In [1]: import numpy as np

In [2]: import numpy.linalg as la

In [3]: np.set_printoptions(suppress=True, linewidth=120)

In [4]: def rnd(a):
   ...:     return np.round(a, 2) + 0
   ...: 

In [5]: rng = np.random.default_rng(17)

In [6]: idx = rng.integers(0, 3, 4)

In [7]: m1 = np.array([[3, 0, 2, 2], [0, 2, 2, 1], [0, 1, 2, 2], [0, 2, 1, 3]]) * (idx[:, None] == idx)

In [8]: m1
Out[8]: 
array([[3, 0, 0, 0],
       [0, 2, 0, 0],
       [0, 0, 2, 2],
       [0, 0, 1, 3]])

In [9]: rnd(la.norm(m1, axis=0))
Out[9]: array([3.  , 2.  , 2.24, 3.61])

In [10]: rnd(la.norm(m1[3] - m1[1]))
Out[10]: np.float64(3.74)

In [11]: rnd(la.norm(m1, 2))
Out[11]: np.float64(4.13)

In [12]: m1[3] @ m1[1]
Out[12]: np.int64(0)

In [13]: la.norm(m1, axis=1).argmax()
Out[13]: np.int64(3)

In [14]: rnd(la.norm(m1[3], 1)), rnd(la.norm(m1[3], np.inf))
Out[14]: (np.float64(4.0), np.float64(3.0))

In [15]: rnd(la.norm(m1, "nuc"))
Out[15]: np.float64(10.1)

In [16]: (m1 != 0).astype(int)
Out[16]: 
array([[1, 0, 0, 0],
       [0, 1, 0, 0],
       [0, 0, 1, 1],
       [0, 0, 1, 1]])

In [17]: (la.matrix_power((m1 != 0) + (m1.T != 0) + np.eye(4), 4) > 0).astype(int)
Out[17]: 
array([[1, 0, 0, 0],
       [0, 1, 0, 0],
       [0, 0, 1, 1],
       [0, 0, 1, 1]])

In [18]: idx = rng.permutation(4)

In [19]: idx
Out[19]: array([1, 0, 3, 2])

In [20]: Y = m1[idx][:, idx]

In [21]: np.diag(Y)
Out[21]: array([2, 3, 3, 2])

In [22]: rnd(np.sort(np.abs(la.eigvals(Y))))
Out[22]: array([1., 2., 3., 4.])

In [23]: J = np.loadtxt("layer16.csv", delimiter=",")

In [24]: J
Out[24]: 
array([[ 0.,  0.,  0.],
       [ 0.,  0.,  0.],
       [ 1.,  2.,  2.],
       [ 0.,  0.,  0.],
       [ 0.,  0.,  0.],
       [ 3.,  5.,  2.],
       [ 2.,  2.,  2.],
       [ 2.,  2.,  2.],
       [ 0.,  0.,  0.],
       [ 0.,  0.,  0.],
       [ 0.,  1., -2.],
       [ 0.,  1., -2.],
       [ 0.,  1., -2.],
       [ 0.,  0.,  0.],
       [ 0.,  0.,  0.],
       [ 1.,  2.,  2.],
       [ 0.,  0.,  0.],
       [ 2.,  3.,  0.],
       [ 0.,  1., -2.],
       [ 0.,  0.,  0.],
       [ 0.,  0.,  0.],
       [ 1.,  2.,  2.],
       [ 1.,  2.,  2.],
       [ 0.,  0.,  0.],
       [ 1.,  3.,  0.],
       [ 0.,  1., -2.],
       [ 2.,  3.,  0.],
       [ 2.,  3.,  0.],
       [ 0.,  0.,  0.]])

In [25]: Xs = J - J.mean(axis=1)
ValueError: operands could not be broadcast together with shapes (29,3) (29,) 


In [26]: Xs = J - J.mean(axis=0)

In [27]: left, sig, vt = la.svd(Xs, full_matrices=False)

In [28]: (np.sign(left[:, 0]) == np.sign(left[0, 0])).astype(int)
Out[28]: array([1, 1, 0, 1, 1, 0, 0, 0, 1, 1, 1, 1, 1, 1, 1, 0, 1, 0, 1, 1, 1, 0, 0, 1, 0, 1, 0, 0, 1])

In [29]: rnd(sig)
Out[29]: array([9.39, 5.53, 1.32])

In [30]: rnd(sig ** 2 / (sig ** 2).sum())
Out[30]: array([0.73, 0.25, 0.01])

In [31]: la.matrix_rank(Xs)
Out[31]: np.int64(3)

In [32]: rnd((sig ** 2).sum() ** 2 / (sig ** 4).sum())
Out[32]: np.float64(1.67)

In [33]: np.abs(vt[0]).argmax()
Out[33]: np.int64(1)

In [34]: f = np.array([-4, 4, 5])

In [35]: np.convolve(m1[1], f)
Out[35]: array([ 0, -8,  8, 10,  0,  0])

In [36]: K = np.loadtxt("block14.csv", delimiter=",")

In [37]: K
Out[37]: 
array([[ 0.51, -0.3 ,  1.02,  0.33],
       [ 0.07, -0.26,  0.1 ,  0.09],
       [-0.66,  0.06, -1.38, -0.36]])

In [38]: # looks like rank 2

In [39]: th = np.radians(72)

In [40]: R = np.eye(4)

In [41]: R[3, 3] = R[2, 2] = np.cos(th)

In [42]: R[3, 2], R[2, 3] = -np.sin(th), np.sin(th)

In [43]: rnd(R)
Out[43]: 
array([[ 1.  ,  0.  ,  0.  ,  0.  ],
       [ 0.  ,  1.  ,  0.  ,  0.  ],
       [ 0.  ,  0.  ,  0.31,  0.95],
       [ 0.  ,  0.  , -0.95,  0.31]])

In [44]: Y = K @ R.T

In [45]: np.allclose(K @ K.T, Y @ Y.T)
Out[45]: True

In [46]: rnd(la.det(R)), rnd(np.trace(R))
Out[46]: (np.float64(1.0), np.float64(2.62))
